% python3 -q
>>> import numpy as np
>>> import numpy.linalg as la
>>> np.set_printoptions(precision=1, suppress=True, linewidth=160)
>>> J = np.loadtxt("a.csv", delimiter=",")
>>> J
array([[ 1. ,  0. ,  0. ,  0. ,  0. ,  0. ,  0. ,  0. ,  0. ,  0. ,  0. ],
       [ 0. ,  1. ,  0. ,  0. ,  0. ,  0. ,  0. ,  0. ,  0. ,  0. ,  0. ],
       [ 0. ,  0. ,  1. ,  0. ,  0. ,  0. ,  0. ,  0. ,  0. ,  0. ,  0. ],
       [ 0. ,  0. ,  0. ,  1. ,  0. ,  0. ,  0. ,  0. ,  0. ,  0. ,  0. ],
       [ 0. ,  0. ,  0. ,  0. ,  1. ,  0. ,  0. ,  0. ,  0. ,  0. ,  0. ],
       [ 0. ,  0. ,  0. ,  0. ,  0. ,  0.8,  0. ,  0. ,  0. ,  0. , -0.6],
       [ 0. ,  0. ,  0. ,  0. ,  0. ,  0. ,  1. ,  0. ,  0. ,  0. ,  0. ],
       [ 0. ,  0. ,  0. ,  0. ,  0. ,  0. ,  0. ,  1. ,  0. ,  0. ,  0. ],
       [ 0. ,  0. ,  0. ,  0. ,  0. ,  0. ,  0. ,  0. ,  1. ,  0. ,  0. ],
       [ 0. ,  0. ,  0. ,  0. ,  0. ,  0. ,  0. ,  0. ,  0. ,  1. ,  0. ],
       [ 0. ,  0. ,  0. ,  0. ,  0. ,  0.6,  0. ,  0. ,  0. ,  0. ,  0.8]])
>>> x0 = np.array([0, 2, 5, 5, -4, 5, -3, -3, 5, 1, 5])
>>> J.T @ (J @ x0)
array([ 0.,  2.,  5.,  5., -4.,  5., -3., -3.,  5.,  1.,  5.])
>>> la.inv(J)
array([[ 1. ,  0. ,  0. ,  0. ,  0. ,  0. ,  0. ,  0. ,  0. ,  0. ,  0. ],
       [ 0. ,  1. ,  0. ,  0. ,  0. ,  0. ,  0. ,  0. ,  0. ,  0. ,  0. ],
       [ 0. ,  0. ,  1. ,  0. ,  0. ,  0. ,  0. ,  0. ,  0. ,  0. ,  0. ],
       [ 0. ,  0. ,  0. ,  1. ,  0. ,  0. ,  0. ,  0. ,  0. ,  0. ,  0. ],
       [ 0. ,  0. ,  0. ,  0. ,  1. ,  0. ,  0. ,  0. ,  0. ,  0. ,  0. ],
       [ 0. ,  0. ,  0. ,  0. ,  0. ,  0.8,  0. ,  0. ,  0. ,  0. ,  0.6],
       [ 0. ,  0. ,  0. ,  0. ,  0. ,  0. ,  1. ,  0. ,  0. ,  0. ,  0. ],
       [ 0. ,  0. ,  0. ,  0. ,  0. ,  0. ,  0. ,  1. ,  0. ,  0. ,  0. ],
       [ 0. ,  0. ,  0. ,  0. ,  0. ,  0. ,  0. ,  0. ,  1. ,  0. ,  0. ],
       [ 0. ,  0. ,  0. ,  0. ,  0. ,  0. ,  0. ,  0. ,  0. ,  1. ,  0. ],
       [ 0. ,  0. ,  0. ,  0. ,  0. , -0.6,  0. ,  0. ,  0. ,  0. ,  0.8]])
>>> np.abs(la.eigvals(J))
array([1., 1., 1., 1., 1., 1., 1., 1., 1., 1., 1.])
>>> [p for p in range(1, 25) if np.allclose(la.matrix_power(J, p), np.eye(11))]
[]
>>> 11 - la.matrix_rank(J - np.eye(11), tol=1e-8)
np.int64(9)
>>> f = np.array([-3, -2, 0, 0, 3, -3, 0, 3, -2, -1, -2])
>>> A2 = J + np.outer(f, np.eye(11)[7])
>>> A2
array([[ 1. ,  0. ,  0. ,  0. ,  0. ,  0. ,  0. , -3. ,  0. ,  0. ,  0. ],
       [ 0. ,  1. ,  0. ,  0. ,  0. ,  0. ,  0. , -2. ,  0. ,  0. ,  0. ],
       [ 0. ,  0. ,  1. ,  0. ,  0. ,  0. ,  0. ,  0. ,  0. ,  0. ,  0. ],
       [ 0. ,  0. ,  0. ,  1. ,  0. ,  0. ,  0. ,  0. ,  0. ,  0. ,  0. ],
       [ 0. ,  0. ,  0. ,  0. ,  1. ,  0. ,  0. ,  3. ,  0. ,  0. ,  0. ],
       [ 0. ,  0. ,  0. ,  0. ,  0. ,  0.8,  0. , -3. ,  0. ,  0. , -0.6],
       [ 0. ,  0. ,  0. ,  0. ,  0. ,  0. ,  1. ,  0. ,  0. ,  0. ,  0. ],
       [ 0. ,  0. ,  0. ,  0. ,  0. ,  0. ,  0. ,  4. ,  0. ,  0. ,  0. ],
       [ 0. ,  0. ,  0. ,  0. ,  0. ,  0. ,  0. , -2. ,  1. ,  0. ,  0. ],
       [ 0. ,  0. ,  0. ,  0. ,  0. ,  0. ,  0. , -1. ,  0. ,  1. ,  0. ],
       [ 0. ,  0. ,  0. ,  0. ,  0. ,  0.6,  0. , -2. ,  0. ,  0. ,  0.8]])
>>> la.matrix_rank(la.inv(A2) - la.inv(J), tol=1e-8)
np.int64(1)
>>> np.round(la.det(A2) / la.det(J), 1), np.round(1 + la.solve(J, f)[7], 1)
(np.float64(4.0), np.float64(4.0))
>>> A2 @ A2
array([[  1. ,   0. ,   0. ,   0. ,   0. ,   0. ,   0. , -15. ,   0. ,   0. ,   0. ],
       [  0. ,   1. ,   0. ,   0. ,   0. ,   0. ,   0. , -10. ,   0. ,   0. ,   0. ],
       [  0. ,   0. ,   1. ,   0. ,   0. ,   0. ,   0. ,   0. ,   0. ,   0. ,   0. ],
       [  0. ,   0. ,   0. ,   1. ,   0. ,   0. ,   0. ,   0. ,   0. ,   0. ,   0. ],
       [  0. ,   0. ,   0. ,   0. ,   1. ,   0. ,   0. ,  15. ,   0. ,   0. ,   0. ],
       [  0. ,   0. ,   0. ,   0. ,   0. ,   0.3,   0. , -13.2,   0. ,   0. ,  -1. ],
       [  0. ,   0. ,   0. ,   0. ,   0. ,   0. ,   1. ,   0. ,   0. ,   0. ,   0. ],
       [  0. ,   0. ,   0. ,   0. ,   0. ,   0. ,   0. ,  16. ,   0. ,   0. ,   0. ],
       [  0. ,   0. ,   0. ,   0. ,   0. ,   0. ,   0. , -10. ,   1. ,   0. ,   0. ],
       [  0. ,   0. ,   0. ,   0. ,   0. ,   0. ,   0. ,  -5. ,   0. ,   1. ,   0. ],
       [  0. ,   0. ,   0. ,   0. ,   0. ,   1. ,   0. , -11.4,   0. ,   0. ,   0.3]])
>>> (la.matrix_power((A2 != 0) + (A2.T != 0) + np.eye(11), 11) > 0).astype(int)
array([[1, 1, 0, 0, 1, 1, 0, 1, 1, 1, 1],
       [1, 1, 0, 0, 1, 1, 0, 1, 1, 1, 1],
       [0, 0, 1, 0, 0, 0, 0, 0, 0, 0, 0],
       [0, 0, 0, 1, 0, 0, 0, 0, 0, 0, 0],
       [1, 1, 0, 0, 1, 1, 0, 1, 1, 1, 1],
       [1, 1, 0, 0, 1, 1, 0, 1, 1, 1, 1],
       [0, 0, 0, 0, 0, 0, 1, 0, 0, 0, 0],
       [1, 1, 0, 0, 1, 1, 0, 1, 1, 1, 1],
       [1, 1, 0, 0, 1, 1, 0, 1, 1, 1, 1],
       [1, 1, 0, 0, 1, 1, 0, 1, 1, 1, 1],
       [1, 1, 0, 0, 1, 1, 0, 1, 1, 1, 1]])
>>> np.allclose(J, J.T)
False
>>> (J + J.T) / 2
array([[1. , 0. , 0. , 0. , 0. , 0. , 0. , 0. , 0. , 0. , 0. ],
       [0. , 1. , 0. , 0. , 0. , 0. , 0. , 0. , 0. , 0. , 0. ],
       [0. , 0. , 1. , 0. , 0. , 0. , 0. , 0. , 0. , 0. , 0. ],
       [0. , 0. , 0. , 1. , 0. , 0. , 0. , 0. , 0. , 0. , 0. ],
       [0. , 0. , 0. , 0. , 1. , 0. , 0. , 0. , 0. , 0. , 0. ],
       [0. , 0. , 0. , 0. , 0. , 0.8, 0. , 0. , 0. , 0. , 0. ],
       [0. , 0. , 0. , 0. , 0. , 0. , 1. , 0. , 0. , 0. , 0. ],
       [0. , 0. , 0. , 0. , 0. , 0. , 0. , 1. , 0. , 0. , 0. ],
       [0. , 0. , 0. , 0. , 0. , 0. , 0. , 0. , 1. , 0. , 0. ],
       [0. , 0. , 0. , 0. , 0. , 0. , 0. , 0. , 0. , 1. , 0. ],
       [0. , 0. , 0. , 0. , 0. , 0. , 0. , 0. , 0. , 0. , 0.8]])
>>> la.determinant(J)
Traceback (most recent call last):
  File "<python-input-20>", line 1, in <module>
    la.determinant(J)
    ^^^^^^^^^^^^^^
AttributeError: module 'numpy.linalg' has no attribute 'determinant'
>>> X = np.load("data.npy")
>>> X
array([[ 1.7, -1. , -1.1, -3.1,  3.1, -2.7,  3. ,  2. , -5.1],
       [ 0.3, -1. ,  1.1, -0.9,  0.9, -1.3,  3. ,  2. , -2.9],
       [ 3. , -1. , -2.9, -4.9,  4.9, -4. ,  3. ,  2. , -6.9],
       [-2. , -1. ,  4.5,  2.5, -2.5,  1. ,  3. ,  2. ,  0.5],
       [ 0.2, -1. ,  1.2, -0.8,  0.8, -1.2,  3. ,  2. , -2.8],
       [-3.4, -1. ,  6.6,  4.6, -4.6,  2.4,  3. ,  2. ,  2.6],
       [-0.4, -1. ,  2.1,  0.1, -0.1, -0.6,  3. ,  2. , -1.9],
       [-0.9, -1. ,  2.9,  0.9, -0.9, -0.1,  3. ,  2. , -1.1],
       [-3.1, -1. ,  6.1,  4.1, -4.1,  2.1,  3. ,  2. ,  2.1],
       [ 1.9, -1. , -1.4, -3.4,  3.4, -2.9,  3. ,  2. , -5.4],
       [-2.4, -1. ,  5.1,  3.1, -3.1,  1.4,  3. ,  2. ,  1.1],
       [ 1.9, -1. , -1.3, -3.3,  3.3, -2.9,  3. ,  2. , -5.3],
       [-0.1, -1. ,  1.7, -0.3,  0.3, -0.9,  3. ,  2. , -2.3],
       [ 2. , -1. , -1.4, -3.4,  3.4, -3. ,  3. ,  2. , -5.4],
       [-4.9, -1. ,  8.9,  6.9, -6.9,  3.9,  3. ,  2. ,  4.9],
       [ 2.3, -1. , -2. , -4. ,  4. , -3.3,  3. ,  2. , -6. ],
       [-3. , -1. ,  5.9,  3.9, -3.9,  2. ,  3. ,  2. ,  1.9],
       [-0.8, -1. ,  2.7,  0.7, -0.7, -0.2,  3. ,  2. , -1.3],
       [-1.3, -1. ,  3.5,  1.5, -1.5,  0.3,  3. ,  2. , -0.5],
       [ 1.1, -1. , -0.2, -2.2,  2.2, -2.1,  3. ,  2. , -4.2],
       [ 1.1, -1. , -0.2, -2.2,  2.2, -2.1,  3. ,  2. , -4.2],
       [ 0.7, -1. ,  0.4, -1.6,  1.6, -1.7,  3. ,  2. , -3.6],
       [-2. , -1. ,  4.6,  2.6, -2.6,  1. ,  3. ,  2. ,  0.6],
       [-2.5, -1. ,  5.2,  3.2, -3.2,  1.5,  3. ,  2. ,  1.2],
       [-1.9, -1. ,  4.3,  2.3, -2.3,  0.9,  3. ,  2. ,  0.3],
       [ 0.5, -1. ,  0.7, -1.3,  1.3, -1.5,  3. ,  2. , -3.3],
       [-2.9, -1. ,  5.8,  3.8, -3.8,  1.9,  3. ,  2. ,  1.8],
       [-2.7, -1. ,  5.6,  3.6, -3.6,  1.7,  3. ,  2. ,  1.6],
       [-0.5, -1. ,  2.2,  0.2, -0.2, -0.5,  3. ,  2. , -1.8],
       [-0.7, -1. ,  2.5,  0.5, -0.5, -0.3,  3. ,  2. , -1.5],
       [ 2.4, -1. , -2.1, -4.1,  4.1, -3.4,  3. ,  2. , -6.1],
       [-2.2, -1. ,  4.7,  2.7, -2.7,  1.2,  3. ,  2. ,  0.7],
       [ 3.8, -1. , -4.2, -6.2,  6.2, -4.8,  3. ,  2. , -8.2],
       [-2. , -1. ,  4.5,  2.5, -2.5,  1. ,  3. ,  2. ,  0.5],
       [-3.9, -1. ,  7.4,  5.4, -5.4,  2.9,  3. ,  2. ,  3.4],
       [-0.3, -1. ,  2. ,  0. ,  0. , -0.7,  3. ,  2. , -2. ],
       [ 3.2, -1. , -3.3, -5.3,  5.3, -4.2,  3. ,  2. , -7.3]])
>>> round(la.norm(X) ** 2 / la.norm(X, 2) ** 2, 1)
np.float64(1.4)
>>> round(la.norm(X, 1), 1), round(float(la.norm(X, np.inf)), 1)
(np.float64(122.3), 42.4)
>>> round(la.norm(X, "nuc"), 1)
np.float64(73.1)
>>> X[14] @ X[3]
np.float64(104.7)
>>> round(la.norm(X[14] - X[3]), 1)
np.float64(9.7)
>>> round(la.norm(X, 2), 1)
np.float64(44.0)
>>> round(float(la.norm(X[14], 1)), 1), round(float(la.norm(X[14], np.inf)), 1)
(42.4, 8.9)
>>> la.lstsq(X[:-1].T, X[-1])[2]
np.int32(3)
>>> np.abs(np.diag(la.qr(X)[1])) > 1e-9
array([ True,  True,  True, False, False, False, False, False, False])
>>> np.round(np.trace(la.pinv(X) @ X), 1)
np.float64(3.0)
>>> left, sig, Vt = la.svd(X)
>>> np.argmax(sig[:-1] / (sig[1:] + 1e-6)) + 1
np.int64(3)
>>> A2 = left[:, :3] @ np.diag(sig[:3]) @ Vt[:3]
>>> np.round(np.abs(X - A2).max(), 1)
np.float64(0.0)
>>> round(float(la.norm(X - A2) / la.norm(X)), 1)
0.0
>>> la.matrix_rank(X, rtol=0.05)
np.int64(2)
>>> arr = np.loadtxt("sample15.csv", delimiter=",")
>>> arr
array([[ 2., -2.,  2.,  1.,  3., -2.,  0.,  0.,  0.],
       [-3.,  2.,  2.,  2., -1., -3.,  0.,  0.,  0.],
       [ 1.,  0.,  1.,  0.,  0.,  3.,  0.,  0.,  0.],
       [-3., -2.,  2.,  0.,  0.,  1.,  0.,  0.,  0.],
       [-3.,  0., -2., -1.,  3.,  1.,  0.,  0.,  0.],
       [ 2.,  2.,  2.,  3., -2.,  2.,  0.,  0.,  0.],
       [ 0.,  0.,  0.,  0.,  0.,  0.,  3., -3.,  0.],
       [ 0.,  0.,  0.,  0.,  0.,  0.,  0., -2.,  2.],
       [ 0.,  0.,  0.,  0.,  0.,  0.,  1.,  2., -2.]])
>>> arr[0] @ arr[6]
np.float64(0.0)
>>> round(la.norm(arr[0] - arr[6]), 1)
np.float64(6.6)
>>> round(la.norm(arr, 2), 1)
np.float64(6.9)
>>> la.norm(arr, axis=1)
array([5.1, 5.6, 3.3, 4.2, 4.9, 5.4, 4.2, 2.8, 3. ])
>>> round(la.norm(arr) ** 2 / la.norm(arr, 2) ** 2, 1)
np.float64(3.7)
>>> x0 = np.array([3, 2, -1, -2, -3, 1, 0, 0, 0])
>>> (X @ x0).argmax()
np.int64(32)
>>> la.norm(X @ x0) <= la.norm(X, 2) * la.norm(x0) + 1e-9
np.True_
>>> np.sign((X @ x0).round(6))
array([-1., -1.,  1., -1., -1., -1., -1., -1., -1., -1., -1., -1., -1., -1., -1., -1., -1., -1., -1., -1., -1., -1., -1., -1., -1., -1., -1., -1., -1., -1.,
       -1., -1.,  1., -1., -1., -1.,  1.])
